$ ipython --no-banner

In [1]: import numpy as np

In [2]: import numpy.linalg as la

In [3]: np.set_printoptions(precision=3, suppress=True, linewidth=160)

In [4]: def tidy(a):
   ...:     return np.round(a, 3) + 0
   ...: 

In [5]: rng = np.random.default_rng(1550)

In [6]: m1 = rng.normal(size=(17, 3))

In [7]: m1 = 10 * m1 / la.norm(m1, axis=1, keepdims=True)

In [8]: tidy(m1)
Out[8]: 
array([[-7.976, -4.322, -4.208],
       [ 3.832,  2.721,  8.827],
       [-6.123,  7.824,  1.137],
       [-8.529,  5.143,  0.898],
       [ 8.039,  2.375,  5.453],
       [ 6.581,  0.515,  7.512],
       [ 7.484, -6.064, -2.687],
       [ 4.136, -1.367,  9.001],
       [-7.613, -6.433, -0.81 ],
       [ 7.264, -5.691, -3.854],
       [-5.326,  5.74 ,  6.219],
       [-0.859, -2.382, -9.674],
       [ 8.969, -4.348,  0.81 ],
       [ 1.124,  4.612,  8.801],
       [-5.247, -3.568,  7.729],
       [-4.815,  7.145, -5.075],
       [-1.535, -2.422,  9.58 ]])

In [9]: theta = np.radians(135)

In [10]: R = np.eye(3)

In [11]: R[1, 1] = R[2, 2] = np.cos(theta)

In [12]: R[1, 2], R[2, 1] = -np.sin(theta), np.sin(theta)

In [13]: tidy(R)
Out[13]: 
array([[ 1.   ,  0.   ,  0.   ],
       [ 0.   , -0.707, -0.707],
       [ 0.   ,  0.707, -0.707]])

In [14]: out = m1 @ R.T

In [15]: np.allclose(la.norm(m1, axis=1), la.norm(out, axis=1))
Out[15]: True

In [16]: np.allclose(m1 @ m1.T, out @ out.T)
Out[16]: True

In [17]: f, v = m1[11], m1[10]

In [18]: tidy(f @ f)
Out[18]: np.float64(100.0)

In [19]: p = (f @ v) / (f @ f) * f

In [20]: tidy(la.norm(f + v) ** 2 + la.norm(f - v) ** 2)
Out[20]: np.float64(400.0)

In [21]: la.matrix_rank(np.outer(f, v))
Out[21]: np.int64(1)

In [22]: tidy(v - p)
Out[22]: array([-5.921,  4.09 , -0.482])

In [23]: cent = m1[[8, 4]].astype(float)

In [24]: for _ in range(5):
    ...:     lab = la.norm(m1[:, None] - cent, axis=-1).argmin(axis=1)
    ...:     cent = np.array([m1[lab == j].mean(axis=0) for j in range(2)])
    ...: 

In [25]: lab
Out[25]: array([0, 1, 0, 0, 1, 1, 1, 1, 0, 1, 0, 0, 1, 1, 0, 0, 1])

In [26]: np.abs(cent[1] - cent[0]).argmax()
Out[26]: np.int64(0)

In [27]: vec = np.array([-3, -5, -3])

In [28]: target = m1 @ vec

In [29]: tidy(la.lstsq(m1, target)[0])
Out[29]: array([-3., -5., -3.])

In [30]: target = target + 0.1 * rng.normal(size=17)

In [31]: tidy(target)
Out[31]: array([ 58.174, -51.572, -24.147,  -2.673, -52.305, -44.783,  16.106, -32.485,  57.148,  18.083, -31.27 ,  43.392,  -7.639, -52.693,  10.419,  -6.188, -11.786])

In [32]: coef, *_ = la.lstsq(m1, target)

In [33]: tidy(la.norm(target - m1 @ coef))
Out[33]: np.float64(0.435)

In [34]: tidy(m1.T @ (target - m1 @ coef))
Out[34]: array([0., 0., 0.])

In [35]: tidy(coef)
Out[35]: array([-2.998, -4.996, -2.989])

In [36]: coef.round()
Out[36]: array([-3., -5., -3.])

In [37]: K = np.load("x.npy")

In [38]: K
Out[38]: 
array([[ 24.719,  -7.402, -23.884],
       [ 23.434,  -6.432, -24.601],
       [ 23.556,  -6.344, -24.779],
       [ 21.572,  -6.289, -22.506],
       [ 24.138,  -3.697, -24.225],
       [ 24.882,  -5.884, -23.962],
       [ 23.97 ,  -7.028, -24.047],
       [ 22.475,  -6.432, -24.868],
       [ 25.418,  -5.396, -24.863],
       [ 23.107,  -4.782, -26.375],
       [ 23.761,  -7.96 , -23.749],
       [ 23.598,  -5.728, -24.317],
       [ 23.66 ,  -4.82 , -24.894],
       [ 23.438,  -7.321, -24.42 ],
       [ 23.81 ,  -6.936, -24.883],
       [ 24.183,  -5.732, -23.701],
       [ 25.086,  -6.919, -23.487],
       [ 24.073,  -5.573, -23.237],
       [ 23.459,  -7.438, -23.369],
       [ 24.115,  -5.703, -23.401]])

In [39]: cent = K[[9, 1]].astype(float)

In [40]: for _ in range(7):
    ...:     lab = la.norm(K[:, None] - cent, axis=-1).argmin(axis=1)
    ...:     cent = np.array([K[lab == j].mean(axis=0) for j in range(2)])
    ...: 

In [41]: lab
Out[41]: array([1, 1, 1, 1, 0, 1, 1, 1, 0, 0, 1, 1, 0, 1, 1, 1, 1, 1, 1, 1])

In [42]: tidy(cent[1] - cent[0])
Out[42]: array([-0.323, -1.896,  1.139])

In [43]: out = np.array([[0, 1, 1], [1, 2, 1], [2, 2, 0], [2, 0, 2]])

In [44]: F = out.T @ out

In [45]: F
Out[45]: 
array([[9, 6, 5],
       [6, 9, 3],
       [5, 3, 6]])

In [46]: T = np.stack([F, 2 * F, F[::-1]])

In [47]: la.matrix_rank(T.reshape(3, -1))
Out[47]: np.int64(2)

In [48]: la.matrix_rank(T)
Out[48]: array([3, 3, 3])

In [49]: (T @ F.T).shape
Out[49]: (3, 3, 3)

In [50]: T.sum(axis=0)
Out[50]: 
array([[32, 21, 21],
       [24, 36, 12],
       [24, 15, 23]])

In [51]: tidy(la.norm(T, axis=(1, 2)))
Out[51]: array([18.385, 36.77 , 18.385])

In [52]: vec = np.ones(3)

In [53]: for _ in range(4):
    ...:     vec = F @ vec
    ...:     vec /= la.norm(vec)
    ...:     print(round(vec @ F @ vec, 3))
    ...: 
17.743
17.754
17.754
17.754

In [54]: tidy(la.eigvalsh(F)[-1])
Out[54]: np.float64(17.754)

In [55]: mat = np.load("data.npy")

In [56]: tidy(mat)
Out[56]: 
array([[ 0.982,  0.132,  0.013],
       [ 0.132,  0.028, -0.099],
       [ 0.013, -0.099,  0.99 ]])

In [57]: cen = (K - K.mean(axis=0)) / K.std(axis=0)

In [58]: tidy(cen.std(axis=0))
Out[58]: array([1., 1., 1.])

In [59]: coef = la.lstsq(np.delete(cen, 1, axis=1), cen[:, 1])[0]

In [60]: tidy(1 - np.var(cen[:, 1] - np.delete(cen, 1, axis=1) @ coef))
Out[60]: np.float64(0.102)

In [61]: tidy(coef)
Out[61]: array([ 0.059, -0.314])
